$ python -q
>>> import numpy as np
>>> np.set_printoptions(precision=1, suppress=True, linewidth=160, floatmode="fixed")
>>> rng = np.random.default_rng(67600)
>>> idx = rng.integers(0, 2, 7)
>>> J = (idx[:, None] == idx) * 3 + np.eye(7)
>>> print(J)
[[4.0 3.0 0.0 0.0 3.0 0.0 0.0]
 [3.0 4.0 0.0 0.0 3.0 0.0 0.0]
 [0.0 0.0 4.0 3.0 0.0 3.0 3.0]
 [0.0 0.0 3.0 4.0 0.0 3.0 3.0]
 [3.0 3.0 0.0 0.0 4.0 0.0 0.0]
 [0.0 0.0 3.0 3.0 0.0 4.0 3.0]
 [0.0 0.0 3.0 3.0 0.0 3.0 4.0]]
>>> vec = np.array([2, 2, 0, 1, 1, 1, 1])
>>> rhs = J @ vec
>>> print(rhs)
[17.0 17.0  9.0 10.0 16.0 10.0 10.0]
>>> print(np.round(np.linalg.solve(J, J[:, 5]), 1) + 0)
[0.0 0.0 0.0 0.0 0.0 1.0 0.0]
>>> print(np.round(np.linalg.solve(J, rhs + J[:, 3]), 1) + 0)
[2.0 2.0 0.0 2.0 1.0 1.0 1.0]
>>> idx = rng.permutation(7)
>>> print(idx)
[4 6 0 5 1 3 2]
>>> A2 = J[idx][:, idx]
>>> print(np.diag(A2))
[4.0 4.0 4.0 4.0 4.0 4.0 4.0]
>>> print(np.trace(A2))
28.0
>>> idx = rng.permutation(7)
>>> A2 = J[:, idx] * rng.choice([-1, 1], 7)
>>> print(A2)
[[-0.0  3.0  3.0 -0.0 -0.0  0.0  4.0]
 [-0.0  4.0  3.0 -0.0 -0.0  0.0  3.0]
 [-3.0  0.0  0.0 -3.0 -3.0  4.0  0.0]
 [-3.0  0.0  0.0 -4.0 -3.0  3.0  0.0]
 [-0.0  3.0  4.0 -0.0 -0.0  0.0  3.0]
 [-4.0  0.0  0.0 -3.0 -3.0  3.0  0.0]
 [-3.0  0.0  0.0 -3.0 -4.0  3.0  0.0]]
>>> Uu, _, Vt = np.linalg.svd(J.T @ A2)
>>> print(idx)
[5 1 4 3 6 2 0]
>>> vals, vecs = np.linalg.eigh(J)
>>> vec = np.array([5, 4, 0, 1, 3, 2, 5])
>>> print(np.linalg.eigvalsh(J[1:, 1:]))
[ 1.0  1.0  1.0  1.0  7.0 13.0]
>>> print(vec @ J @ vec / (vec @ vec), np.round(vals[0], 1), round(float(vals[-1]), 1))
8.8 1.0 13.0
>>> print(vecs * np.abs(vals) @ vecs.T)
[[4.0 3.0 0.0 0.0 3.0 0.0 0.0]
 [3.0 4.0 0.0 0.0 3.0 0.0 0.0]
 [0.0 0.0 4.0 3.0 0.0 3.0 3.0]
 [0.0 0.0 3.0 4.0 0.0 3.0 3.0]
 [3.0 3.0 0.0 0.0 4.0 0.0 0.0]
 [0.0 0.0 3.0 3.0 0.0 4.0 3.0]
 [0.0 0.0 3.0 3.0 0.0 3.0 4.0]]
>>> print(vec @ J @ vec)
704.0
>>> f = np.array([-9, -8, -3, -6, 1, -3]) + 0.5
>>> mat = np.outer(f, f) / (f @ f)
>>> print(mat.round(1) + 0)
[[ 0.4  0.4  0.1  0.3 -0.1  0.1]
 [ 0.4  0.3  0.1  0.2 -0.1  0.1]
 [ 0.1  0.1  0.0  0.1  0.0  0.0]
 [ 0.3  0.2  0.1  0.2  0.0  0.1]
 [-0.1 -0.1  0.0  0.0  0.0  0.0]
 [ 0.1  0.1  0.0  0.1  0.0  0.0]]
>>> # looks like rank 1
>>> Uu, sig, Vt = np.linalg.svd(mat)
>>> print(sig.round(1) + 0)
[1.0 0.0 0.0 0.0 0.0 0.0]
>>> A2 = Uu[:, :1] @ np.diag(sig[:1]) @ Vt[:1]
>>> print(round(np.linalg.norm(mat - A2, 2), 1), np.round(sig[1], 1))
0.0 0.0
